In [1]: import numpy as np

In [2]: import numpy.linalg as la

In [3]: np.set_printoptions(precision=4, suppress=True, linewidth=120)

In [4]: def rnd(a):
   ...:     return np.round(a, 4) + 0
   ...: 

In [5]: J = np.load("layer16.npy")

In [6]: rnd(J)
Out[6]: 
array([[-0.7694, -0.4614, -1.0854,  0.3066,  3.0955, -1.552 ,  3.2484, -0.6162],
       [-1.2451, -0.771 , -0.8197,  0.6239,  2.9715, -1.0211,  3.3285, -0.9181],
       [-2.0001, -1.2661, -0.2563,  1.1469,  2.4666,  0.0469,  3.1639, -1.3853],
       [-2.0332, -1.3367,  1.6503,  1.4265, -1.6491,  3.0875, -0.7169, -1.2469],
       [-0.8001, -0.5515,  1.6305,  0.6951, -2.7831,  2.7758, -2.3016, -0.4079],
       [ 0.4953,  0.3558, -1.5626, -0.5058,  2.9264, -2.5986,  2.5636,  0.2058],
       [-0.644 , -0.4514,  1.5981,  0.5985, -2.8617,  2.6889, -2.4407, -0.3042],
       [ 0.41  ,  0.3009, -1.5402, -0.4523,  2.9591, -2.5435,  2.63  ,  0.1495],
       [ 2.7124,  1.7482, -0.8522, -1.719 , -0.7352, -1.9723, -1.8211,  1.7774],
       [ 2.475 ,  1.6127, -1.4519, -1.6605,  0.7958, -2.8724, -0.2739,  1.565 ],
       [-2.4654, -1.5759,  0.2681,  1.4934,  1.7701,  0.9868,  2.698 , -1.6583],
       [-0.5501, -0.3191, -1.1908,  0.1627,  3.1154, -1.7694,  3.1762, -0.4756],
       [-2.672 , -1.7315,  1.1974,  1.7422, -0.0541,  2.5122,  1.0575, -1.7208],
       [-1.9331, -1.2736,  1.6707,  1.3701, -1.789 ,  3.0973, -0.8908, -1.177 ],
       [-1.5806, -0.9904, -0.5957,  0.8527,  2.8046, -0.5885,  3.3097, -1.128 ],
       [ 1.4647,  0.9763, -1.7034, -1.0978,  2.3073, -3.0428,  1.5756,  0.8548],
       [ 1.0417,  0.6385,  0.9399, -0.4874, -3.039 ,  1.2586, -3.308 ,  0.7896],
       [-0.8795, -0.5329, -1.0286,  0.3794,  3.0771, -1.4366,  3.2767, -0.6865],
       [-2.585 , -1.6571,  0.4677,  1.5913,  1.45  ,  1.3316,  2.4447, -1.723 ],
       [ 0.5176,  0.2981,  1.2055, -0.1415, -3.1165,  1.8002, -3.1638,  0.4547],
       [ 2.1271,  1.3501,  0.1347, -1.2385, -2.3234, -0.2691, -3.0812,  1.4616],
       [ 0.0406,  0.0629, -1.4268, -0.2185,  3.065 , -2.2791,  2.8834, -0.0928]])

In [7]: # looks like rank 2

In [8]: cen = J - J.mean(axis=0)

In [9]: U, sig, Vh = la.svd(cen, full_matrices=False)

In [10]: rnd(Vh[0] * np.sign(Vh[0, np.abs(Vh[0]).argmax()]))
Out[10]: array([-0.0453, -0.0219, -0.2657, -0.0095,  0.6212, -0.4124,  0.6066, -0.0533])

In [11]: np.abs(U[:, 0]).argmax()
Out[11]: np.int64(19)

In [12]: np.abs(Vh[0]).argmax()
Out[12]: np.int64(4)

In [13]: rnd(sig ** 2 / (sig ** 2).sum())
Out[13]: array([0.6307, 0.3693, 0.    , 0.    , 0.    , 0.    , 0.    , 0.    ])

In [14]: la.matrix_rank(cen)
Out[14]: np.int64(2)

In [15]: rnd(sig)
Out[15]: array([18.0809, 13.8359,  0.    ,  0.    ,  0.    ,  0.    ,  0.    ,  0.    ])

In [16]: rnd(cen.mean(axis=0))
Out[16]: array([0., 0., 0., 0., 0., 0., 0., 0.])

In [17]: (np.sign(U[:, 0]) == np.sign(U[0, 0])).astype(int)
Out[17]: array([1, 1, 1, 0, 0, 1, 0, 1, 0, 1, 1, 1, 0, 0, 1, 1, 0, 1, 1, 0, 0, 1])

In [18]: np.searchsorted(np.cumsum(sig ** 2) / (sig ** 2).sum(), 0.9) + 1
Out[18]: np.int64(2)

In [19]: X = 3 * np.eye(8) + np.ones((8, 8))

In [20]: X
Out[20]: 
array([[4., 1., 1., 1., 1., 1., 1., 1.],
       [1., 4., 1., 1., 1., 1., 1., 1.],
       [1., 1., 4., 1., 1., 1., 1., 1.],
       [1., 1., 1., 4., 1., 1., 1., 1.],
       [1., 1., 1., 1., 4., 1., 1., 1.],
       [1., 1., 1., 1., 1., 4., 1., 1.],
       [1., 1., 1., 1., 1., 1., 4., 1.],
       [1., 1., 1., 1., 1., 1., 1., 4.]])

In [21]: vals, evecs = la.eigh(X)

In [22]: rnd(evecs @ np.diag(vals) @ evecs.T)
Out[22]: 
array([[4., 1., 1., 1., 1., 1., 1., 1.],
       [1., 4., 1., 1., 1., 1., 1., 1.],
       [1., 1., 4., 1., 1., 1., 1., 1.],
       [1., 1., 1., 4., 1., 1., 1., 1.],
       [1., 1., 1., 1., 4., 1., 1., 1.],
       [1., 1., 1., 1., 1., 4., 1., 1.],
       [1., 1., 1., 1., 1., 1., 4., 1.],
       [1., 1., 1., 1., 1., 1., 1., 4.]])

In [23]: rnd(la.eigvalsh(X @ X))
Out[23]: array([  9.,   9.,   9.,   9.,   9.,   9.,   9., 121.])

In [24]: np.unique(vals.round(6) + 0, return_counts=True)[1]
Out[24]: array([7, 1])

In [25]: rnd(vals)
Out[25]: array([ 3.,  3.,  3.,  3.,  3.,  3.,  3., 11.])

In [26]: np.abs(evecs[:, -1]).round(6).argmax()
Out[26]: np.int64(0)

In [27]: (vals > 1e-8).sum(), (vals < -1e-8).sum()
Out[27]: (np.int64(8), np.int64(0))

In [28]: u = np.array([6, 2])

In [29]: np.correlate(X[2], X[6], "full")
Out[29]: array([ 1.,  5.,  9., 19., 11., 12., 13., 14., 13.,  9.,  5.,  4.,  3.,  2.,  1.])

In [30]: np.polyval(u, X[2])
Out[30]: array([ 8.,  8., 26.,  8.,  8.,  8.,  8.,  8.])

In [31]: np.array([np.convolve(row, u, "same") for row in X])
Out[31]: 
array([[24., 14.,  8.,  8.,  8.,  8.,  8.,  8.],
       [ 6., 26., 14.,  8.,  8.,  8.,  8.,  8.],
       [ 6.,  8., 26., 14.,  8.,  8.,  8.,  8.],
       [ 6.,  8.,  8., 26., 14.,  8.,  8.,  8.],
       [ 6.,  8.,  8.,  8., 26., 14.,  8.,  8.],
       [ 6.,  8.,  8.,  8.,  8., 26., 14.,  8.],
       [ 6.,  8.,  8.,  8.,  8.,  8., 26., 14.],
       [ 6.,  8.,  8.,  8.,  8.,  8.,  8., 26.]])

In [32]: x = np.ones(8)

In [33]: for _ in range(6):
    ...:     x = X @ x
    ...:     x /= la.norm(x)
    ...:     print(round(x @ X @ x, 4))
    ...: 
11.0
11.0
11.0
11.0
11.0
11.0

In [34]: rnd(la.eigvalsh(X)[-1])
Out[34]: np.float64(11.0)

In [35]: x = np.array([-2, 2, 0, 0, 0, 3, 4, 0])

In [36]: rhs = X @ x

In [37]: rhs
Out[37]: array([ 1., 13.,  7.,  7.,  7., 16., 19.,  7.])

In [38]: rnd(la.solve(X, rhs + X[:, 3]))
Out[38]: array([-2.,  2.,  0.,  1.,  0.,  3.,  4.,  0.])

In [39]: rnd(la.solve(X.T, X[0]))
Out[39]: array([1., 0., 0., 0., 0., 0., 0., 0.])

In [40]: Y = X / la.norm(X, axis=1, keepdims=True)

In [41]: C2 = Y @ Y.T

In [42]: rnd(np.degrees(np.arccos(np.clip(C2[6, 1], -1, 1))))
Out[42]: np.float64(52.5048)

In [43]: np.argwhere(np.triu(np.abs(C2) > 0.95, 1))
Out[43]: array([], shape=(0, 2), dtype=int64)

In [44]: rnd(C2)
Out[44]: 
array([[1.    , 0.6087, 0.6087, 0.6087, 0.6087, 0.6087, 0.6087, 0.6087],
       [0.6087, 1.    , 0.6087, 0.6087, 0.6087, 0.6087, 0.6087, 0.6087],
       [0.6087, 0.6087, 1.    , 0.6087, 0.6087, 0.6087, 0.6087, 0.6087],
       [0.6087, 0.6087, 0.6087, 1.    , 0.6087, 0.6087, 0.6087, 0.6087],
       [0.6087, 0.6087, 0.6087, 0.6087, 1.    , 0.6087, 0.6087, 0.6087],
       [0.6087, 0.6087, 0.6087, 0.6087, 0.6087, 1.    , 0.6087, 0.6087],
       [0.6087, 0.6087, 0.6087, 0.6087, 0.6087, 0.6087, 1.    , 0.6087],
       [0.6087, 0.6087, 0.6087, 0.6087, 0.6087, 0.6087, 0.6087, 1.    ]])

In [45]: (C2 - 2 * np.eye(8)).round(6).argmax(axis=1)
Out[45]: array([1, 0, 0, 0, 0, 0, 0, 0])
